In [1]: import numpy as np

In [2]: from numpy import linalg as LA

In [3]: np.set_printoptions(precision=2, suppress=True, linewidth=160, floatmode="fixed")

In [4]: F = np.load("case4.npy")

In [5]: F
Out[5]: 
array([[ 6.05, -3.74,  5.95],
       [-5.83,  3.98, -5.86],
       [ 0.41, -0.03, -0.15],
       [-0.42,  0.16,  0.27],
       [-5.50,  4.11, -6.10],
       [ 6.27, -3.87,  5.77]])

In [6]: rng = np.random.default_rng(8332)

In [7]: A2 = F + rng.integers(-2, 3, (6, 1)) @ rng.integers(-2, 3, (1, 3))

In [8]: A2
Out[8]: 
array([[ 8.05, -2.74,  5.95],
       [-1.83,  5.98, -5.86],
       [ 2.41,  0.97, -0.15],
       [ 1.58,  1.16,  0.27],
       [-3.50,  5.11, -6.10],
       [10.27, -1.87,  5.77]])

In [9]: np.abs(A2 - F).sum(axis=1)
Out[9]: array([3.00, 6.00, 3.00, 3.00, 3.00, 6.00])

In [10]: LA.matrix_rank(A2 - F, tol=1e-8)
Out[10]: np.int64(1)

In [11]: A2 - F
Out[11]: 
array([[2.00, 1.00, 0.00],
       [4.00, 2.00, 0.00],
       [2.00, 1.00, 0.00],
       [2.00, 1.00, 0.00],
       [2.00, 1.00, 0.00],
       [4.00, 2.00, 0.00]])

In [12]: round(float(LA.norm(F, 2) / LA.norm(F)), 2)
Out[12]: 1.0

In [13]: round(np.log10(LA.cond(F)))
Out[13]: 2

In [14]: np.argsort(-LA.norm(F, axis=0).round(6), kind="stable")[:3]
Out[14]: array([0, 2, 1])

In [15]: [round(float(x), 2) for x in LA.svd(F, compute_uv=False)[:3]]
Out[15]: [18.49, 0.86, 0.33]

In [16]: LA.cond(F) > 100
Out[16]: np.False_

In [17]: np.abs(LA.svd(F)[2][-1])
Out[17]: array([0.14, 0.88, 0.44])
